In [1]: import numpy as np

In [2]: np.set_printoptions(precision=1, suppress=True, linewidth=160, sign=" ")

In [3]: def tidy(a):
   ...:     return np.round(a, 1) + 0
   ...: 

In [4]: M = np.load("layer8.npy")

In [5]: M
Out[5]: 
array([[-2,  1,  1],
       [ 0,  3,  2],
       [ 1,  2,  4],
       [ 1,  2,  5],
       [ 1,  0,  5],
       [-1, -2,  5],
       [ 1, -1,  4],
       [ 3, -1,  5],
       [ 1, -2,  3],
       [ 2, -2,  4],
       [ 4,  0,  3],
       [ 6, -2,  2],
       [ 4, -3,  2]])

In [6]: G = M.T @ M

In [7]: np.diag(G)
Out[7]: array([  91,   45,  179])

In [8]: J = np.tanh(np.array([[-0.2, 0.6, -0.3],
   ...:     [-1.8, 1.0, 0.3],
   ...:     [-0.6, 0.6, 0.6],
   ...:     [0.7, 1.2, 0.1],
   ...:     [-1.0, -0.3, -1.4],
   ...:     [0.6, 0.7, -0.4],
   ...:     [-0.2, 0.1, -2.4],
   ...:     [-0.7, -0.5, -0.6],
   ...:     [0.9, -0.9, 0.8],
   ...:     [0.1, 0.2, 1.3],
   ...:     [0.6, 0.1, 3.0],
   ...:     [-0.8, -1.6, 0.1],
   ...:     [-0.3, 1.0, 0.4],
   ...:     [1.5, -0.3, 1.6],
   ...:     [-0.6, -0.2, 0.5],
   ...:     [1.5, 1.4, 2.0],
   ...:     [-1.4, 0.1, -0.9],
   ...:     [-0.5, -0.3, -0.2],
   ...:     [1.0, -1.4, 1.9],
   ...:     [0.0, 1.3, -1.6],
   ...:     [0.9, 2.3, 2.1],
   ...:     [0.0, 1.4, -1.1],
   ...:     [0.8, 1.9, 1.4],
   ...:     [0.3, 1.3, -0.2],
   ...:     [-0.5, 0.8, -0.1],
   ...:     [1.6, -0.8, 1.4]]) @ np.array([[-0.9, 0.4, 1.3, 0.7],
   ...:     [-1.1, -0.3, 0.3, -1.7],
   ...:     [0.5, -0.5, -0.2, 0.7]]))

In [9]: tidy(J)
Out[9]: 
array([[-0.6, -0.1,  0. , -0.9],
       [ 0.6, -0.8, -1. , -1. ],
       [ 0.2, -0.6, -0.6, -0.8],
       [-1. , -0.1,  0.8, -0.9],
       [ 0.5,  0.4, -0.8, -0.8],
       [-0.9,  0.2,  0.8, -0.8],
       [-0.8,  0.8,  0.2, -1. ],
       [ 0.7,  0.2, -0.7, -0.1],
       [ 0.5,  0.2,  0.6,  1. ],
       [ 0.3, -0.6, -0.1,  0.6],
       [ 0.7, -0.9,  0.2,  1. ],
       [ 1. ,  0.1, -0.9,  1. ],
       [-0.6, -0.6, -0.2, -0.9],
       [-0.2, -0.1,  0.9,  1. ],
       [ 0.8, -0.4, -0.7,  0.3],
       [-1. , -0.7,  1. ,  0.1],
       [ 0.6, -0.1, -0.9, -0.9],
       [ 0.6,  0. , -0.6,  0. ],
       [ 0.9, -0.1,  0.5,  1. ],
       [-1. ,  0.4,  0.6, -1. ],
       [-1. , -0.9,  0.9, -0.9],
       [-1. ,  0.1,  0.6, -1. ],
       [-1. , -0.7,  0.9, -0.9],
       [-0.9, -0.2,  0.7, -1. ],
       [-0.4, -0.4, -0.4, -0.9],
       [ 0.1,  0.2,  0.9,  1. ]])

In [10]: vec = np.array([-3, 3, 2, 2])

In [11]: h1 = np.maximum(J @ vec, 0)

In [12]: tidy(J * (h1 > 1e-9)[:, None])
Out[12]: 
array([[ 0. ,  0. ,  0. ,  0. ],
       [ 0. ,  0. ,  0. ,  0. ],
       [ 0. ,  0. ,  0. ,  0. ],
       [-1. , -0.1,  0.8, -0.9],
       [ 0. ,  0. ,  0. ,  0. ],
       [-0.9,  0.2,  0.8, -0.8],
       [-0.8,  0.8,  0.2, -1. ],
       [ 0. ,  0. ,  0. ,  0. ],
       [ 0.5,  0.2,  0.6,  1. ],
       [ 0. ,  0. ,  0. ,  0. ],
       [ 0. ,  0. ,  0. ,  0. ],
       [ 0. ,  0. ,  0. ,  0. ],
       [ 0. ,  0. ,  0. ,  0. ],
       [-0.2, -0.1,  0.9,  1. ],
       [ 0. ,  0. ,  0. ,  0. ],
       [-1. , -0.7,  1. ,  0.1],
       [ 0. ,  0. ,  0. ,  0. ],
       [ 0. ,  0. ,  0. ,  0. ],
       [ 0. ,  0. ,  0. ,  0. ],
       [-1. ,  0.4,  0.6, -1. ],
       [-1. , -0.9,  0.9, -0.9],
       [-1. ,  0.1,  0.6, -1. ],
       [-1. , -0.7,  0.9, -0.9],
       [-0.9, -0.2,  0.7, -1. ],
       [ 0. ,  0. ,  0. ,  0. ],
       [ 0.1,  0.2,  0.9,  1. ]])

In [13]: tidy(J.T @ h1)
Out[13]: array([-18. ,   2.7,  22.4,  -5.7])

In [14]: np.flatnonzero(h1 > 1e-9)
Out[14]: array([  3,   5,   6,   8,  13,  15,  19,  20,  21,  22,  23,  25])

In [15]: tidy(h1)
Out[15]: 
array([ 0. ,  0. ,  0. ,  2.4,  0. ,  3.4,  3.4,  0. ,  2.4,  0. ,  0. ,  0. ,  0. ,  4.1,  0. ,  2.9,  0. ,  0. ,  0. ,  3.3,  0.2,  2.4,  0.6,  1.7,  0. ,
        3.9])

In [16]: G = np.cov(J, rowvar=False)

In [17]: tidy(np.corrcoef(J[:, 3], J[:, 0])[0, 1])
Out[17]: np.float64(0.6)

In [18]: tidy(np.corrcoef(J.T))
Out[18]: 
array([[ 1. ,  0. , -0.7,  0.6],
       [ 0. ,  1. ,  0. ,  0. ],
       [-0.7,  0. ,  1. ,  0.1],
       [ 0.6,  0. ,  0.1,  1. ]])

In [19]: tidy(np.median(J, axis=0))
Out[19]: array([ 0. , -0.1,  0.2, -0.8])

In [20]: np.argwhere(np.triu(np.abs(np.corrcoef(J.T)) > 0.8, 1))
Out[20]: array([], shape=(0, 2), dtype=int64)

In [21]: np.argsort(-J.std(axis=0).round(6), kind="stable")
Out[21]: array([ 3,  0,  2,  1])

In [22]: Xc = M - M.mean(axis=0)

In [23]: vecs = np.linalg.svd(Xc)[2][:1]

In [24]: B = Xc - Xc @ vecs.T @ vecs

In [25]: np.linalg.norm(B, axis=1).round(6).argmax()
Out[25]: np.int64(5)

In [26]: Xc = J - J.mean(axis=0)

In [27]: left, sig, vt = np.linalg.svd(Xc, full_matrices=False)

In [28]: tidy(sig)
Out[28]: array([ 5.2,  4. ,  2.2,  0.8])

In [29]: (np.sign(left[:, 0]) == np.sign(left[0, 0])).astype(int)
Out[29]: array([ 1,  0,  0,  1,  0,  1,  1,  0,  0,  0,  0,  0,  1,  0,  0,  1,  0,  0,  0,  1,  1,  1,  1,  1,  1,  0])

In [30]: np.searchsorted(np.cumsum(sig ** 2) / (sig ** 2).sum(), 0.9) + 1
Out[30]: np.int64(3)

In [31]: tidy(vt[0] * np.sign(vt[0, np.abs(vt[0]).argmax()]))
Out[31]: array([ 0.7,  0. , -0.4,  0.6])

In [32]: tidy(sig ** 2 / (sig ** 2).sum())
Out[32]: array([ 0.6,  0.3,  0.1,  0. ])

In [33]: np.abs(vt[0]).argmax()
Out[33]: np.int64(0)

In [34]: np.linalg.matrix_rank(Xc)
Out[34]: np.int64(4)

In [35]: tidy(Xc.mean(axis=0))
Out[35]: array([ 0.,  0.,  0.,  0.])
